>>> import numpy as np
>>> np.set_printoptions(precision=1, suppress=True, linewidth=140)
>>> def rd(a):
...     return np.round(a, 1) + 0
... 
>>> A = np.array([[0, 0, 1, 0, 0, 0, 0, -2],
...     [0, -2, 0, 0, 0, 0, 0, 0],
...     [-3, 0, 2, 0, -2, -3, 0, -1],
...     [0, 0, 0, 1, 0, 0, 2, 0],
...     [-2, 0, -3, 0, -1, 1, 0, -3],
...     [-3, 0, 2, 0, -1, 1, 0, 0],
...     [0, 0, 0, 2, 0, 0, -2, 0],
...     [-1, 0, -3, 0, 3, 2, 0, -1]])
>>> A2 = np.array([[7, 1, 8],
...     [0, 9, 8],
...     [9, 3, 0],
...     [6, 4, 2],
...     [3, 3, 2],
...     [3, 7, 6],
...     [5, 7, 1],
...     [8, 3, 9]])
>>> A2.T @ A.T
array([[ -7,   0, -26,  16, -65,  -3,   2, -27],
       [ -3, -18, -27,  18, -16,   7,  -6,  10],
       [-18, -16, -55,   4, -39, -20,   2,   1]])
>>> np.vstack([A, A2.T]).shape
(11, 8)
>>> def softmax(z):
...     e = np.exp(z - z.max(axis=-1, keepdims=True))
...     return e / e.sum(axis=-1, keepdims=True)
... 
>>> rd(softmax(A[7] + 4))
array([0. , 0. , 0. , 0. , 0.6, 0.2, 0. , 0. ])
>>> S = A @ A.T / np.sqrt(8)
>>> rd(softmax(S)[7] @ A)
array([-1. ,  0. , -3. ,  0. ,  2.9,  2. ,  0. , -1. ])
>>> rd(softmax(S))
array([[0.3, 0.1, 0.2, 0.1, 0.2, 0.1, 0.1, 0. ],
       [0.1, 0.4, 0.1, 0.1, 0.1, 0.1, 0.1, 0.1],
       [0. , 0. , 1. , 0. , 0. , 0. , 0. , 0. ],
       [0.1, 0.1, 0.1, 0.5, 0.1, 0.1, 0. , 0.1],
       [0. , 0. , 0. , 0. , 1. , 0. , 0. , 0. ],
       [0. , 0. , 0.3, 0. , 0. , 0.7, 0. , 0. ],
       [0. , 0. , 0. , 0. , 0. , 0. , 0.7, 0. ],
       [0. , 0. , 0. , 0. , 0. , 0. , 0. , 1. ]])
>>> x0 = np.array([9, -5, -6, -4, 7, -9, 4, -5])
>>> rhs = A @ x0
>>> c, lr = np.zeros(8), 1 / np.linalg.norm(A, 2) ** 2
>>> for i in range(40):
...     c -= lr * A.T @ (A @ c - rhs)
...     if i % 10 == 0: print(i, round(np.linalg.norm(A @ c - rhs), 1))
... 
0 37.0
10 8.7
20 3.4
30 1.4
>>> rd(np.linalg.cond(A))
np.float64(3.5)
>>> A @ A
array([[ -1,   0,   8,   0,  -8,  -7,   0,   1],
       [  0,   4,   0,   0,   0,   0,   0,   0],
       [  8,   0,   4,   0,  -2, -13,   0,  11],
       [  0,   0,   0,   5,   0,   0,  -2,   0],
       [ 11,   0,   6,   0,  -3,   3,   0,  13],
       [ -7,   0,   6,   0,  -4,  -6,   0,   7],
       [  0,   0,   0,  -2,   0,   0,   8,   0],
       [ -2,   0,  -9,   0,  -2,  12,   0,  -3]])
>>> A.reshape(2, -1)
array([[ 0,  0,  1,  0,  0,  0,  0, -2,  0, -2,  0,  0,  0,  0,  0,  0, -3,  0,  2,  0, -2, -3,  0, -1,  0,  0,  0,  1,  0,  0,  2,  0],
       [-2,  0, -3,  0, -1,  1,  0, -3, -3,  0,  2,  0, -1,  1,  0,  0,  0,  0,  0,  2,  0,  0, -2,  0, -1,  0, -3,  0,  3,  2,  0, -1]])
>>> A.reshape(-1, 2)
array([[ 0,  0],
       [ 1,  0],
       [ 0,  0],
       [ 0, -2],
       [ 0, -2],
       [ 0,  0],
       [ 0,  0],
       [ 0,  0],
       [-3,  0],
       [ 2,  0],
       [-2, -3],
       [ 0, -1],
       [ 0,  0],
       [ 0,  1],
       [ 0,  0],
       [ 2,  0],
       [-2,  0],
       [-3,  0],
       [-1,  1],
       [ 0, -3],
       [-3,  0],
       [ 2,  0],
       [-1,  1],
       [ 0,  0],
       [ 0,  0],
       [ 0,  2],
       [ 0,  0],
       [-2,  0],
       [-1,  0],
       [-3,  0],
       [ 3,  2],
       [ 0, -1]])
>>> T = A.reshape(8, 2, -1)
>>> T.transpose(1, 0, 2)
array([[[ 0,  0,  1,  0],
        [ 0, -2,  0,  0],
        [-3,  0,  2,  0],
        [ 0,  0,  0,  1],
        [-2,  0, -3,  0],
        [-3,  0,  2,  0],
        [ 0,  0,  0,  2],
        [-1,  0, -3,  0]],

       [[ 0,  0,  0, -2],
        [ 0,  0,  0,  0],
        [-2, -3,  0, -1],
        [ 0,  0,  2,  0],
        [-1,  1,  0, -3],
        [-1,  1,  0,  0],
        [ 0,  0, -2,  0],
        [ 3,  2,  0, -1]]])
>>> m1 = np.load("out12.npy")
>>> m1
array([[ 4,  5, -5],
       [-5,  5, -5],
       [-3,  1, -1]])
>>> r0 = np.array([-2, -1, 0])
>>> np.correlate(m1[2], m1[0], "full")
array([ 15, -20,  -2,  -1,  -4])
>>> np.polyval(r0, m1[2])
array([-15,  -3,  -1])
>>> np.array([np.convolve(row, r0, "same") for row in m1])
array([[-14,   5,   5],
       [ -5,   5,   5],
       [  1,   1,   1]])
